$ python -q
>>> import numpy as np
>>> np.set_printoptions(precision=2, suppress=True, linewidth=100, sign=" ")
>>> rnd = lambda a: np.round(a, 2) + 0
>>> out = np.array([[1], [3], [0], [0], [0], [1]])
>>> W2 = np.array([[-2, -2, 0]])
>>> rng = np.random.default_rng(309)
>>> M = out @ W2 + 0.1 * rng.normal(size=(6, 3))
>>> print(rnd(M))
[[-2.15 -1.89 -0.06]
 [-6.17 -6.24  0.  ]
 [-0.01 -0.08  0.1 ]
 [-0.17 -0.05  0.12]
 [-0.05  0.06 -0.22]
 [-2.03 -1.95  0.07]]
>>> out = np.c_[M[:, :1] @ np.array([[1]]), np.array([0, 0, 2, 0, 3, 2])]
>>> rnd(out)
array([[-2.15,  0.  ],
       [-6.17,  0.  ],
       [-0.01,  2.  ],
       [-0.17,  0.  ],
       [-0.05,  3.  ],
       [-2.03,  2.  ]])
>>> print(rnd(np.linalg.norm(np.linalg.qr(M)[0].T @ out, axis=0) ** 2 / ((out ** 2).sum(axis=0) + 1e-12)))
[ 1.    0.12]
>>> f = np.array([-2, -1])
>>> rnd(np.polyval(f, M[4]))
array([-0.91, -1.13, -0.57])
>>> rnd(np.correlate(M[4], M[2], "full"))
array([ 0.  ,  0.01, -0.03,  0.02,  0.  ])
>>> rnd(np.convolve(M[4], f))
array([ 0.09, -0.08,  0.37,  0.22])
>>> th = np.radians(72)
>>> r_ = np.eye(3)
>>> r_[0, 0] = r_[2, 2] = np.cos(th)
>>> r_[0, 2], r_[2, 0] = -np.sin(th), np.sin(th)
>>> rnd(r_)
array([[ 0.31,  0.  , -0.95],
       [ 0.  ,  1.  ,  0.  ],
       [ 0.95,  0.  ,  0.31]])
>>> out = M @ r_.T
>>> np.allclose(M @ M.T, out @ out.T)
True
>>> rnd(np.linalg.det(r_)), rnd(np.trace(r_))
(np.float64(1.0), np.float64(1.62))
>>> rnd(np.linalg.svd(M, compute_uv=False)), rnd(np.linalg.svd(out, compute_uv=False))
(array([ 9.65,  0.3 ,  0.21]), array([ 9.65,  0.3 ,  0.21]))
>>> np.flatnonzero(np.linalg.matrix_power((r_ != 0) + (r_.T != 0) + np.eye(3), 3)[0])
array([ 0,  2])
>>> vec = np.array([-1, 3, 0])
>>> y = M @ vec
>>> rnd(np.linalg.lstsq(M, y)[0])
array([-1.,  3.,  0.])
>>> print(rnd(np.linalg.pinv(M) @ M))
[[ 1.  0.  0.]
 [ 0.  1.  0.]
 [ 0.  0.  1.]]
>>> rnd(np.linalg.solve(M.T @ M, M.T @ y))
array([-1.,  3.,  0.])
>>> y = y + 0.3 * rng.normal(size=6)
>>> rnd(y)
array([ -3.04, -12.13,  -0.33,   0.17,   0.65,  -3.48])
>>> beta, *_ = np.linalg.lstsq(M, y)
>>> rnd(np.linalg.norm(y - M @ beta))
np.float64(0.2)
>>> F = np.array([[6, 0, 0], [0, -7, 0], [0, 0, -8]])
>>> F
array([[ 6,  0,  0],
       [ 0, -7,  0],
       [ 0,  0, -8]])
>>> rnd(np.abs(np.linalg.eigvals(F)).max())
np.float64(8.0)
>>> rnd(np.linalg.det(F))
np.float64(336.0)
>>> np.allclose(F @ F.T, F.T @ F)
True
>>> (F + F.T) / 2
array([[ 6.,  0.,  0.],
       [ 0., -7.,  0.],
       [ 0.,  0., -8.]])
>>> print(F @ F)
[[ 36   0   0]
 [  0  49   0]
 [  0   0  64]]
>>> rnd(np.linalg.eigvals(F))
array([ 6., -7., -8.])
>>> np.kron(np.eye(2, dtype=int), F)
array([[ 6,  0,  0,  0,  0,  0],
       [ 0, -7,  0,  0,  0,  0],
       [ 0,  0, -8,  0,  0,  0],
       [ 0,  0,  0,  6,  0,  0],
       [ 0,  0,  0,  0, -7,  0],
       [ 0,  0,  0,  0,  0, -8]])
>>> print(np.einsum("ij,ji->", F, F))
149
>>> rnd(np.linalg.det(F[::-1]))
np.float64(-336.0)
>>> z = rng.integers(0, 2, 4)
>>> W0 = np.array([[1, 2, 0, 2], [0, 2, 0, 3], [3, 2, 3, 1], [0, 2, 3, 1]]) * (z[:, None] == z)
>>> W0
array([[ 1,  0,  0,  0],
       [ 0,  2,  0,  3],
       [ 3,  0,  3,  0],
       [ 0,  2,  0,  1]])
>>> print(rnd(np.linalg.det(W0)))
-12.0
>>> W0 @ W0
array([[  1,   0,   0,   0],
       [  0,  10,   0,   9],
       [ 12,   0,   9,   0],
       [  0,   6,   0,   7]])
>>> np.flatnonzero(np.linalg.matrix_power((W0 != 0) + (W0.T != 0) + np.eye(4), 4)[1])
array([ 1,  3])
>>> rnd(np.sort(np.linalg.eigvals(W0).real))
array([-1.,  1.,  3.,  4.])
>>> (np.linalg.matrix_power((W0 != 0) + (W0.T != 0) + np.eye(4), 4) > 0).astype(int)
array([[ 1,  0,  1,  0],
       [ 0,  1,  0,  1],
       [ 1,  0,  1,  0],
       [ 0,  1,  0,  1]])
